$ python3 -q
>>> import numpy as np
>>> np.set_printoptions(suppress=True, linewidth=200)
>>> F = np.loadtxt("sample6.csv", delimiter=",")
>>> F
array([[ 85.,  20.,  62.],
       [ 20., 100., -32.],
       [ 62., -32.,  68.]])
>>> np.linalg.lstsq(F[:-1].T, F[-1])[2]
np.int32(2)
>>> np.unique(F.round(6), axis=0).shape
(3, 3)
>>> np.abs(np.diag(np.linalg.qr(F)[1])) > 1e-9
array([ True,  True, False])
>>> np.round(np.trace(np.linalg.pinv(F) @ F), 3)
np.float64(2.0)
>>> W0 = np.loadtxt("w.csv", delimiter=",")
>>> W0
array([[14.488, 10.88 , 15.867],
       [14.615,  8.253, 15.953],
       [13.055, 10.562, 14.425],
       [15.175,  9.356, 15.635],
       [16.374, 10.55 , 15.327],
       [15.291, 10.764, 16.02 ],
       [15.574, 10.397, 15.671],
       [16.444, 10.128, 16.151],
       [15.748, 11.393, 14.829],
       [15.58 , 10.323, 15.348],
       [16.587, 11.244, 16.076],
       [14.545,  9.997, 15.954],
       [13.506,  9.522, 14.451],
       [16.035, 10.7  , 14.861],
       [15.018, 10.051, 16.919],
       [15.383,  8.843, 14.604],
       [14.243,  9.755, 14.651],
       [15.994,  9.824, 14.583]])
>>> O, vecs = np.linalg.qr(W0[:, :1])[0], np.linalg.qr(W0[:, 1:])[0]
>>> sv = np.linalg.svd(O.T @ vecs, compute_uv=False)
>>> np.round(np.degrees(np.arccos(sv.clip(0, 1))), 3)
array([3.434])
>>> sv.round(3)
array([0.998])
>>> Xc = W0 - W0.mean(axis=0)
>>> vecs = np.linalg.svd(Xc)[2][:1]
>>> Y = Xc - Xc @ vecs.T @ vecs
>>> np.round(np.diag(vecs.T @ vecs), 3)
array([0.726, 0.181, 0.094])
>>> mat = np.array([[0.0, 1.0], [1.0, 0.0]])
>>> def softmax(z):
...     e = np.exp(z - z.max(axis=-1, keepdims=True))
...     return e / e.sum(axis=-1, keepdims=True)
... 
>>> np.round(softmax(10 * mat[1]), 3) + 0
array([1., 0.])
>>> np.round(softmax(mat[1] + -1), 3)
array([0.731, 0.269])
>>> scores = mat @ mat.T / np.sqrt(2)
>>> np.round(softmax(scores + np.triu(np.full(scores.shape, -np.inf), 1)), 3)
array([[1.  , 0.  ],
       [0.33, 0.67]])
>>> np.round(softmax(scores), 3)
array([[0.67, 0.33],
       [0.33, 0.67]])
>>> vec = np.array([3, 3])
>>> target = mat @ vec
>>> b, lr = np.zeros(2), 1 / np.linalg.norm(mat, 2) ** 2
>>> for i in range(12):
...     b -= lr * mat.T @ (mat @ b - target)
...     if i % 2 == 0: print(i, round(np.linalg.norm(mat @ b - target), 3))
... 
0 0.0
2 0.0
4 0.0
6 0.0
8 0.0
10 0.0
>>> b
array([3., 3.])
>>> round(np.linalg.eigvalsh(mat).min(), 3)
np.float64(-1.0)
>>> print(np.all(np.linalg.eigvalsh(mat) > 0))
False
>>> try:
...     np.linalg.cholesky(mat)
... except np.linalg.LinAlgError as e:
...     print("failed:", e)
... 
failed: Matrix is not positive definite
>>> hat = np.triu(np.array([[0, -4], [-3, 4]]), 1) + np.eye(2)
>>> Y = hat @ mat @ np.linalg.inv(hat)
>>> np.poly(Y)
array([ 1.,  0., -1.])
>>> Y
array([[ -4., -15.],
       [  1.,   4.]])
>>> print(hat @ mat - mat @ hat)
[[-4.  0.]
 [ 0.  4.]]
>>> np.trace(Y), np.trace(mat)
(np.float64(0.0), np.float64(0.0))
>>> J = np.array([[0.0, 0.0], [-1.0, 1.0]])
>>> np.round(J @ np.linalg.pinv(J) @ J, 3)
array([[ 0.,  0.],
       [-1.,  1.]])
>>> round(float(np.trace(np.linalg.pinv(J) @ J)), 3)
1.0
>>> np.allclose(J[:-1].T @ np.linalg.lstsq(J[:-1].T, J[-1])[0], J[-1])
False
>>> vec = np.array([0, 8, 3])
>>> target = W0 @ vec
>>> b, lr = np.zeros(3), 1 / np.linalg.norm(W0, 2) ** 2
>>> for i in range(8):
...     b -= lr * W0.T @ (W0 @ b - target)
...     if i % 2 == 0: print(i, round(np.linalg.norm(W0 @ b - target), 3))
... 
0 19.991
2 19.956
4 19.922
6 19.887
>>> b.round(3)
array([3.367, 2.301, 3.427])
>>> round(float(np.linalg.cond(W0)), 3)
34.266
>>> hat = np.triu(np.array([[4, -2], [-1, 0]]), 1) + np.eye(2)
>>> Y = hat @ J @ np.linalg.inv(hat)
>>> hat @ J - J @ hat
array([[ 2., -2.],
       [ 0., -2.]])
>>> round(float(np.linalg.det(Y)), 3)
0.0
>>> print(np.poly(Y))
[ 1. -1.  0.]
>>> feats = np.load("layer6.npy")
>>> print(feats)
[[ 13.612  11.379   6.825 -15.787]
 [  5.764   4.829   2.899  -6.752]
 [ -7.858  -6.538  -3.971   9.144]
 [  1.69    1.334   0.702  -1.933]
 [  1.735   1.394   0.755  -1.832]
 [ -9.84   -8.023  -4.895  11.469]
 [  2.744   2.392   1.507  -3.149]
 [ -0.686  -0.355  -0.34    0.889]
 [ -3.591  -2.89   -1.613   3.9  ]
 [ -4.486  -3.68   -2.189   5.204]
 [ -5.565  -4.612  -2.955   6.595]
 [  4.827   4.127   2.423  -5.799]
 [  5.77    5.005   2.961  -6.931]
 [  3.735   2.901   1.941  -4.406]
 [ -0.285  -0.06   -0.098   0.36 ]
 [  4.44    3.72    2.318  -5.282]
 [ -1.407  -1.087  -0.679   1.627]
 [  1.25    1.101   0.655  -1.563]
 [ -2.575  -2.136  -1.275   2.889]
 [ -8.403  -6.741  -4.251   9.684]
 [  9.083   7.467   4.383 -10.361]
 [  6.448   5.388   3.229  -7.512]
 [  3.001   2.738   1.526  -3.745]
 [ -1.107  -0.839  -0.396   1.413]
 [ -0.749  -0.406  -0.33    0.892]
 [  4.17    3.553   2.121  -4.929]
 [  4.029   3.313   2.054  -4.843]]
>>> rng = np.random.default_rng(425)
>>> Y = feats + rng.integers(-2, 3, (27, 1)) @ rng.integers(-2, 3, (1, 4))
>>> Y.round(3)
array([[ 14.612,  10.379,   5.825, -14.787],
       [  7.764,   2.829,   0.899,  -4.752],
       [ -5.858,  -8.538,  -5.971,  11.144],
       [  3.69 ,  -0.666,  -1.298,   0.067],
       [ -0.265,   3.394,   2.755,  -3.832],
       [ -7.84 , -10.023,  -6.895,  13.469],
       [  1.744,   3.392,   2.507,  -4.149],
       [ -1.686,   0.645,   0.66 ,  -0.111],
       [ -4.591,  -1.89 ,  -0.613,   2.9  ],
       [ -6.486,  -1.68 ,  -0.189,   3.204],
       [ -5.565,  -4.612,  -2.955,   6.595],
       [  5.827,   3.127,   1.423,  -4.799],
       [  3.77 ,   7.005,   4.961,  -8.931],
       [  2.735,   3.901,   2.941,  -5.406],
       [  0.715,  -1.06 ,  -1.098,   1.36 ],
       [  3.44 ,   4.72 ,   3.318,  -6.282],
       [  0.593,  -3.087,  -2.679,   3.627],
       [  0.25 ,   2.101,   1.655,  -2.563],
       [ -0.575,  -4.136,  -3.275,   4.889],
       [ -9.403,  -5.741,  -3.251,   8.684],
       [  7.083,   9.467,   6.383, -12.361],
       [  7.448,   4.388,   2.229,  -6.512],
       [  5.001,   0.738,  -0.474,  -1.745],
       [ -0.107,  -1.839,  -1.396,   2.413],
       [ -0.749,  -0.406,  -0.33 ,   0.892],
       [  6.17 ,   1.553,   0.121,  -2.929],
       [  3.029,   4.313,   3.054,  -5.843]])
>>> np.round(Y - feats, 3)
array([[ 1., -1., -1.,  1.],
       [ 2., -2., -2.,  2.],
       [ 2., -2., -2.,  2.],
       [ 2., -2., -2.,  2.],
       [-2.,  2.,  2., -2.],
       [ 2., -2., -2.,  2.],
       [-1.,  1.,  1., -1.],
       [-1.,  1.,  1., -1.],
       [-1.,  1.,  1., -1.],
       [-2.,  2.,  2., -2.],
       [ 0.,  0.,  0.,  0.],
       [ 1., -1., -1.,  1.],
       [-2.,  2.,  2., -2.],
       [-1.,  1.,  1., -1.],
       [ 1., -1., -1.,  1.],
       [-1.,  1.,  1., -1.],
       [ 2., -2., -2.,  2.],
       [-1.,  1.,  1., -1.],
       [ 2., -2., -2.,  2.],
       [-1.,  1.,  1., -1.],
       [-2.,  2.,  2., -2.],
       [ 1., -1., -1.,  1.],
       [ 2., -2., -2.,  2.],
       [ 1., -1., -1.,  1.],
       [ 0.,  0.,  0.,  0.],
       [ 2., -2., -2.,  2.],
       [-1.,  1.,  1., -1.]])
>>> print(np.linalg.matrix_rank(Y - feats, tol=1e-8))
1
